In [1]: import numpy as np

In [2]: np.set_printoptions(suppress=True, linewidth=200)

In [3]: rd = lambda a: np.round(a, 2) + 0

In [4]: F = np.loadtxt("a.csv", delimiter=",")

In [5]: print(F)
[[-0.9  3. ]
 [-1.   3.1]]

In [6]: # column 1 dominates

In [7]: print(rd(np.linalg.norm(F, 2) / np.linalg.norm(F)))
1.0

In [8]: print(np.argsort(-np.linalg.norm(F, axis=0).round(6), kind="stable")[:3])
[1 0]

In [9]: print(np.linalg.cond(F) > 100)
False

In [10]: vals, evecs = np.linalg.eig(F)

In [11]: print(rd(F @ evecs[:, 0] - vals[0] * evecs[:, 0]))
[0. 0.]

In [12]: print(rd(np.prod(vals)))
0.21

In [13]: print(rd(np.sort(np.linalg.eigvals(np.linalg.inv(F)))))
[ 0.48 10.  ]

In [14]: print(rd(np.sort(np.linalg.eigvals(F.T))))
[0.1 2.1]

In [15]: Uu, s, Vh = np.linalg.svd(F)

In [16]: print(rd(s))
[4.52 0.05]

In [17]: print(np.argmax(s[:-1] / (s[1:] + 1e-6)) + 1)
1

In [18]: other = Uu[:, :1] @ np.diag(s[:1]) @ Vh[:1]

In [19]: print(np.linalg.matrix_rank(F, rtol=0.05))
1

In [20]: print(rd(np.abs(F - other).max()))
0.03

In [21]: print(rd(other))
[[-0.93  2.99]
 [-0.97  3.11]]

In [22]: print(rd(np.linalg.norm(F - other) / np.linalg.norm(F)))
0.01

In [23]: def softmax(z):
    ...:     e = np.exp(z - z.max(axis=-1, keepdims=True))
    ...:     return e / e.sum(axis=-1, keepdims=True)
    ...: 

In [24]: print(softmax(F).sum(axis=1))
[1. 1.]

In [25]: print(rd(softmax(10 * F[1])))
[0. 1.]

In [26]: print(rd(softmax(F[1])))
[0.02 0.98]

In [27]: S = F @ F.T / np.sqrt(2)

In [28]: print(softmax(S).round(6).argmax(axis=1))
[1 1]

In [29]: print(rd(softmax(S)[1] @ F))
[-0.96  3.06]

In [30]: K = np.array([[0.46, 0.23, 0.31], [0.25, 0.25, 0.5], [0.21, 0.36, 0.43]])

In [31]: # row-stochastic, so 1 is an eigenvalue

In [32]: vec = np.array([0, 2, 2])

In [33]: h1 = np.maximum(K @ vec, 0)

In [34]: print(np.maximum(K @ (3 * vec), 0))
[3.24 4.5  4.74]

In [35]: print(rd(np.tanh(K @ vec)))
[0.79 0.91 0.92]

In [36]: print(np.flatnonzero(h1 > 1e-9))
[0 1 2]

In [37]: print(K * (h1 > 1e-9)[:, None])
[[0.46 0.23 0.31]
 [0.25 0.25 0.5 ]
 [0.21 0.36 0.43]]

In [38]: print(rd(np.linalg.matrix_power(K, 2)))
[[0.33 0.27 0.39]
 [0.28 0.3  0.42]
 [0.28 0.29 0.43]]

In [39]: print(K.sum(axis=1))
[1. 1. 1.]

In [40]: print(rd(np.sort(np.abs(np.linalg.eigvals(K)))[::-1]))
[1.   0.23 0.09]

In [41]: p = np.eye(3)[0]

In [42]: for _ in range(3):
    ...:     p = p @ K
    ...:     print(p.round(2))
    ...: 
[0.46 0.23 0.31]
[0.33 0.27 0.39]
[0.3  0.29 0.41]

In [43]: Q, evecs = np.linalg.qr(K[:, :2])[0], np.linalg.qr(K[:, 2:])[0]

In [44]: s = np.linalg.svd(Q.T @ evecs, compute_uv=False)

In [45]: print(rd(np.degrees(np.arccos(s.clip(0, 1)))))
[13.01]

In [46]: print(rd(np.linalg.norm(Q @ Q.T - evecs @ evecs.T, 2)))
1.0

In [47]: print(rd(s))
[0.97]

In [48]: vals, evecs = np.linalg.eig(K)

In [49]: print(rd(np.sort(np.linalg.eigvals(np.linalg.inv(K)))))
[-10.53   1.     4.26]

In [50]: print(rd(np.sort(np.linalg.eigvals(K @ K))))
[0.01 0.06 1.  ]

In [51]: vec = np.array([0, -1, -3])

In [52]: y = K @ vec

In [53]: c, lr = np.zeros(3), 1 / np.linalg.norm(K, 2) ** 2

In [54]: for i in range(8):
    ...:     c -= lr * K.T @ (K @ c - y)
    ...:     if i % 2 == 0: print(i, round(np.linalg.norm(K @ c - y), 2))
    ...: 
0 0.37
2 0.33
4 0.3
6 0.27

In [55]: print(rd(np.linalg.cond(K)))
10.83

In [56]: print(rd(c))
[-0.86 -1.34 -2.13]

In [57]: arr = np.loadtxt("out3.csv", delimiter=",")

In [58]: print(arr)
[[ 4. -5.  0.  0.  0.]
 [ 7.  3.  0.  0.  0.]
 [ 0.  0. -2.  3. -1.]
 [ 0.  0.  3.  2. -1.]
 [ 0.  0. -1. -2. -2.]]

In [59]: Q = arr.astype(float).copy()

In [60]: for j in range(5):
    ...:     Q[:, j] -= Q[:, :j] @ (Q[:, :j].T @ Q[:, j])
    ...:     Q[:, j] /= np.linalg.norm(Q[:, j])
    ...: 

In [61]: print(rd(Q))
[[ 0.5  -0.87  0.    0.    0.  ]
 [ 0.87  0.5   0.    0.    0.  ]
 [ 0.    0.   -0.53  0.8  -0.26]
 [ 0.    0.    0.8   0.38 -0.46]
 [ 0.    0.   -0.27 -0.45 -0.85]]

In [62]: other = np.array([[0, 3, 4], [-3, -1, -5]])

In [63]: W2 = np.kron(other, arr)

In [64]: print(np.linalg.matrix_rank(W2))
10

In [65]: print(W2.shape)
(10, 15)

In [66]: print(rd(np.linalg.eigvals(arr).sum().real))
5.0

In [67]: print(np.einsum("ij,ji->", arr, arr))
-9.0

In [68]: print(rd(np.linalg.det(arr[::-1])))
1739.0

In [69]: print(rd(np.linalg.det(2 * arr)), rd(np.linalg.det(arr)))
55648.0 1739.0

In [70]: print(rd(np.poly(arr)))
[    1.    -5.    17.   169.  -493. -1739.]

In [71]: print(np.kron(np.eye(2, dtype=int), arr))
[[ 4. -5.  0.  0.  0.  0. -0.  0.  0.  0.]
 [ 7.  3.  0.  0.  0.  0.  0.  0.  0.  0.]
 [ 0.  0. -2.  3. -1.  0.  0. -0.  0. -0.]
 [ 0.  0.  3.  2. -1.  0.  0.  0.  0. -0.]
 [ 0.  0. -1. -2. -2.  0.  0. -0. -0. -0.]
 [ 0. -0.  0.  0.  0.  4. -5.  0.  0.  0.]
 [ 0.  0.  0.  0.  0.  7.  3.  0.  0.  0.]
 [ 0.  0. -0.  0. -0.  0.  0. -2.  3. -1.]
 [ 0.  0.  0.  0. -0.  0.  0.  3.  2. -1.]
 [ 0.  0. -0. -0. -0.  0.  0. -1. -2. -2.]]

In [72]: print(rd(np.linalg.eigvals(arr)))
[ 3.5 +5.89j  3.5 -5.89j  4.1 +0.j   -3.58+0.j   -2.52+0.j  ]

In [73]: vec = np.array([0, -3, -3, -1, 3])

In [74]: y = arr @ vec

In [75]: print(y)
[ 15.  -9.   0. -14.  -1.]

In [76]: print(rd(np.linalg.solve(arr, y)))
[ 0. -3. -3. -1.  3.]

In [77]: print(rd(np.linalg.solve(arr, -3 * y)))
[ 0.  9.  9.  3. -9.]

In [78]: feats = np.array([[-0.64, -0.51, 3.12],
    ...:     [0.21, -0.48, 2.11],
    ...:     [-0.17, 0.01, 0.04],
    ...:     [0.03, 0.14, -1.74],
    ...:     [0.58, 0.13, -1.69],
    ...:     [-0.72, -0.53, 3.93],
    ...:     [-1.08, 0.45, -2.3],
    ...:     [-0.48, -0.3, 1.11],
    ...:     [1.12, 0.09, -0.79],
    ...:     [-2.01, -0.14, 2.18],
    ...:     [-2.08, -0.87, 6.52],
    ...:     [-0.1, 0.16, -0.52],
    ...:     [-0.92, -0.61, 3.82],
    ...:     [1.35, -0.16, 1.09]])

In [79]: z = feats[:, 0] > np.median(feats[:, 0])

In [80]: f = feats[z].mean(axis=0) - feats[~z].mean(axis=0)

In [81]: print(z.astype(int))
[0 1 1 1 1 0 0 0 1 0 0 1 0 1]

In [82]: print(np.argsort(-np.abs(f).round(6), kind="stable"))
[2 0 1]

In [83]: C2 = np.cov(feats, rowvar=False)

In [84]: print(rd(np.corrcoef(feats[:, 0], feats[:, 1])[0, 1]))
0.4

In [85]: print(rd(np.linalg.eigvalsh(C2)[::-1]))
[7.05 0.69 0.01]

In [86]: print(rd(np.corrcoef(feats.T)))
[[ 1.    0.4  -0.54]
 [ 0.4   1.   -0.96]
 [-0.54 -0.96  1.  ]]

In [87]: print(C2.shape)
(3, 3)

In [88]: mat = np.loadtxt("block18.csv", delimiter=",")

In [89]: print(mat)
[[  0.49   0.48   0.5    0.28]
 [ -2.13  -2.5   -0.64  -1.43]
 [ -1.88  -1.51  -0.82  -0.6 ]
 [  3.39   3.62   1.76   0.75]
 [  2.58   1.88   0.54   0.72]
 [ -1.55  -1.07  -0.57  -0.24]
 [  6.13   5.2    2.31   1.28]
 [ 16.23  14.65   5.47   3.26]
 [ 10.59   9.53   3.21   1.64]
 [ -0.84  -1.24  -0.38  -0.7 ]
 [ -9.47  -8.05  -2.82  -2.47]
 [  8.38   6.94   2.76   1.1 ]
 [-17.5  -15.94  -5.75  -3.52]
 [ -5.82  -5.91  -2.39  -1.55]
 [ 13.38  11.2    4.41   2.96]
 [-11.01  -9.73  -3.52  -2.7 ]
 [ -3.75  -3.7   -0.79  -1.3 ]
 [ -3.57  -3.24  -1.22  -0.76]
 [ -4.92  -4.59  -1.21  -1.11]
 [ 13.92  12.65   4.78   2.96]
 [ -3.55  -2.24  -1.34  -0.22]
 [  2.39   2.68   0.72   0.92]
 [ -1.48  -1.81  -0.64  -0.2 ]
 [  3.64   2.58   0.87   0.69]
 [  5.3    5.16   2.5    1.69]
 [-16.33 -14.29  -5.29  -3.42]
 [ -3.94  -2.69  -0.97  -1.5 ]
 [  9.09   7.8    3.38   1.91]]

In [90]: W2 = mat[[21, 9]].astype(float)

In [91]: for _ in range(4):
    ...:     z = np.linalg.norm(mat[:, None] - W2, axis=-1).argmin(axis=1)
    ...:     W2 = np.array([mat[z == j].mean(axis=0) for j in range(2)])
    ...: 

In [92]: print(z)
[1 1 1 0 0 1 0 0 0 1 1 0 1 1 0 1 1 1 1 0 1 0 1 0 0 1 1 0]

In [93]: print(rd(W2[1] - W2[0]))
[-13.37 -11.87  -4.47  -3.  ]
